$ python3 -q
>>> import numpy as np
>>> from numpy import linalg as LA
>>> np.set_printoptions(precision=3, suppress=True, linewidth=200)
>>> u = np.array([-2, 0, 1, 0, 1, 0, 1, -2, -1, -1, 0])
>>> F = u[np.abs(np.subtract.outer(np.arange(11), np.arange(11)))]
>>> print(F)
[[-2  0  1  0  1  0  1 -2 -1 -1  0]
 [ 0 -2  0  1  0  1  0  1 -2 -1 -1]
 [ 1  0 -2  0  1  0  1  0  1 -2 -1]
 [ 0  1  0 -2  0  1  0  1  0  1 -2]
 [ 1  0  1  0 -2  0  1  0  1  0  1]
 [ 0  1  0  1  0 -2  0  1  0  1  0]
 [ 1  0  1  0  1  0 -2  0  1  0  1]
 [-2  1  0  1  0  1  0 -2  0  1  0]
 [-1 -2  1  0  1  0  1  0 -2  0  1]
 [-1 -1 -2  1  0  1  0  1  0 -2  0]
 [ 0 -1 -1 -2  1  0  1  0  1  0 -2]]
>>> rng = np.random.default_rng(71999)
>>> M2 = F + rng.integers(-2, 3, (11, 7)) @ rng.integers(-2, 3, (7, 11))
>>> print(M2)
[[  8  13   1   1   2  -2  -1   8   9   2  -4]
 [ -4  -6   4   2   3   3  -8   2  -3   3   4]
 [  3   2 -12   6   8  -3   4  -6  -6  14  -2]
 [ -1  -4   1   1  17   8  -2   2   3  -3  -1]
 [-11 -14   3  -6  -7   0   1  -9  -6  -4   5]
 [  1   6   6  -4  -3  -2  -3   9  13  -9  -3]
 [  2  -2   8  -4   1   1 -12   7   4   3   6]
 [ -8 -14   6  -1  -1   4   4  -9  -3 -11   0]
 [ -9 -13  11  -3  -6   3   1  -3  -1 -16   2]
 [ -2   4   5   0  -9   3  -2   7   6 -15   0]
 [ -6  -1   0  -7   6   0  -7   3   8   2   0]]
>>> print(M2 - F)
[[ 10  13   0   1   1  -2  -2  10  10   3  -4]
 [ -4  -4   4   1   3   2  -8   1  -1   4   5]
 [  2   2 -10   6   7  -3   3  -6  -7  16  -1]
 [ -1  -5   1   3  17   7  -2   1   3  -4   1]
 [-12 -14   2  -6  -5   0   0  -9  -7  -4   4]
 [  1   5   6  -5  -3   0  -3   8  13 -10  -3]
 [  1  -2   7  -4   0   1 -10   7   3   3   5]
 [ -6 -15   6  -2  -1   3   4  -7  -3 -12   0]
 [ -8 -11  10  -3  -7   3   0  -3   1 -16   1]
 [ -1   5   7  -1  -9   2  -2   6   6 -13   0]
 [ -6   0   1  -5   5   0  -8   3   7   2   2]]
>>> print(np.round(LA.svd(M2 - F, compute_uv=False), 3) + 0)
[45.046 38.873 24.628 19.069 10.308  6.895  3.839  0.     0.     0.     0.   ]
>>> M2 = LA.inv(F)
>>> print((np.abs(M2) > 1e-9).astype(int))
[[1 1 1 1 1 1 1 1 1 1 1]
 [1 1 1 1 1 1 1 1 1 1 1]
 [1 1 1 1 1 1 1 1 1 1 1]
 [1 1 1 1 1 1 1 1 1 1 1]
 [1 1 1 1 1 1 1 1 1 1 1]
 [1 1 1 1 1 1 1 1 1 1 1]
 [1 1 1 1 1 1 1 1 1 1 1]
 [1 1 1 1 1 1 1 1 1 1 1]
 [1 1 1 1 1 1 1 1 1 1 1]
 [1 1 1 1 1 1 1 1 1 1 1]
 [1 1 1 1 1 1 1 1 1 1 1]]
>>> print(round(LA.cond(F), 3))
8.357
>>> print(np.allclose(M2, F.T))
False
>>> data = np.array([[1, -1, 1, -1, 1, -1, 1, -1],
...     [1, -1, -1, 1, -1, 1, 1, -1],
...     [1, 1, 1, 1, 1, 1, 1, 1],
...     [1, 1, 1, 1, -1, -1, -1, -1]])
>>> U, sv, Vh = LA.svd(data, full_matrices=False)
>>> print((sv > 1e-8).sum())
4
>>> print(sv / sv[0])
[1. 1. 1. 1.]
>>> print(U.shape, sv.shape, Vh.shape)
(4, 4) (4,) (4, 8)
>>> feats = np.load("w.npy")
>>> print(feats)
[[-0.477  0.077  0.279  0.067  0.11  -0.464  0.676]
 [ 0.381 -0.401  0.111 -0.595  0.088  0.268  0.497]
 [ 0.     0.051 -0.142  0.265  0.905  0.287  0.076]
 [-0.095  0.602 -0.626 -0.235 -0.161  0.223  0.325]
 [-0.191 -0.391 -0.121  0.56  -0.35   0.512  0.313]
 [ 0.    -0.514 -0.695 -0.001  0.079 -0.497 -0.008]
 [ 0.763  0.226  0.01   0.45  -0.083 -0.268  0.293]]
>>> q, V = LA.qr(feats[:, :2])[0], LA.qr(feats[:, 2:])[0]
>>> sv = LA.svd(q.T @ V, compute_uv=False)
>>> print(np.degrees(np.arccos(sv.clip(0, 1))))
[90. 90.]
>>> print(round(float(feats[:, 6] @ feats[:, 5]), 3))
-0.0
>>> print(LA.norm(feats, axis=0))
[1. 1. 1. 1. 1. 1. 1.]
>>> print(np.round(feats @ feats.T, 3) + 0)
[[1. 0. 0. 0. 0. 0. 0.]
 [0. 1. 0. 0. 0. 0. 0.]
 [0. 0. 1. 0. 0. 0. 0.]
 [0. 0. 0. 1. 0. 0. 0.]
 [0. 0. 0. 0. 1. 0. 0.]
 [0. 0. 0. 0. 0. 1. 0.]
 [0. 0. 0. 0. 0. 0. 1.]]
>>> q, Rm = LA.qr(feats)
>>> print(Rm.round(3) + 0)
[[1. 0. 0. 0. 0. 0. 0.]
 [0. 1. 0. 0. 0. 0. 0.]
 [0. 0. 1. 0. 0. 0. 0.]
 [0. 0. 0. 1. 0. 0. 0.]
 [0. 0. 0. 0. 1. 0. 0.]
 [0. 0. 0. 0. 0. 1. 0.]
 [0. 0. 0. 0. 0. 0. 1.]]
>>> print(q.shape, Rm.shape)
(7, 7) (7, 7)
>>> print(q)
[[-0.477  0.077  0.279  0.067  0.11  -0.464  0.676]
 [ 0.381 -0.401  0.111 -0.595  0.088  0.268  0.497]
 [ 0.     0.051 -0.142  0.265  0.905  0.287  0.076]
 [-0.095  0.602 -0.626 -0.235 -0.161  0.223  0.325]
 [-0.191 -0.391 -0.121  0.56  -0.35   0.512  0.313]
 [ 0.    -0.514 -0.695 -0.001  0.079 -0.497 -0.008]
 [ 0.763  0.226  0.01   0.45  -0.083 -0.268  0.293]]
>>> print(abs(Rm[0, 0]), np.round(LA.norm(feats[:, 0]), 3))
1.0 1.0
>>> print(np.allclose(Rm.T @ Rm, feats.T @ feats))
True
>>> W1 = np.array([[-2, 2, -2, 0, 1],
...     [2, -1, 1, 2, 3],
...     [-2, -2, -3, -2, 3],
...     [-1, -1, 1, -3, 3],
...     [2, 2, 1, -3, 3],
...     [-2, -3, 3, 2, -1],
...     [-1, 3, 3, 2, 3]])
>>> coef = np.array([5, 1, 5, 4, 2])
>>> H = np.maximum(feats @ W1 + coef, 0)
>>> print((H > 0).mean(axis=0))
[1.    0.857 1.    1.    0.857]
>>> basis = np.array([[1, -2], [-3, -1], [1, 0], [0, 3], [-1, 1]])
>>> print((H @ basis).round(6).argmax(axis=1))
[1 1 0 1 1 0 1]
>>> A = np.load("a.npy")
>>> print(A)
[[-0.31  -0.72  -0.192  0.267  0.207  0.315 -0.093  0.356]
 [ 0.426 -0.571  0.627 -0.02  -0.042 -0.26   0.021 -0.173]
 [ 0.     0.068 -0.168  0.577  0.357 -0.538 -0.409 -0.225]
 [ 0.155 -0.214 -0.41  -0.041 -0.768 -0.186 -0.367  0.028]
 [-0.116  0.042  0.032  0.001 -0.06  -0.614  0.377  0.679]
 [ 0.426 -0.233 -0.609 -0.278  0.33  -0.134  0.39  -0.193]
 [ 0.619  0.192  0.02  -0.055  0.235  0.212 -0.426  0.543]
 [ 0.348  0.11  -0.035  0.716 -0.264  0.263  0.462  0.012]]
>>> print(np.round(A[:, 7] @ A[:, 0], 3))
-0.0
>>> print(LA.svd(A, compute_uv=False))
[1. 1. 1. 1. 1. 1. 1. 1.]
>>> print(np.round(A @ A.T, 3) + 0)
[[1. 0. 0. 0. 0. 0. 0. 0.]
 [0. 1. 0. 0. 0. 0. 0. 0.]
 [0. 0. 1. 0. 0. 0. 0. 0.]
 [0. 0. 0. 1. 0. 0. 0. 0.]
 [0. 0. 0. 0. 1. 0. 0. 0.]
 [0. 0. 0. 0. 0. 1. 0. 0.]
 [0. 0. 0. 0. 0. 0. 1. 0.]
 [0. 0. 0. 0. 0. 0. 0. 1.]]
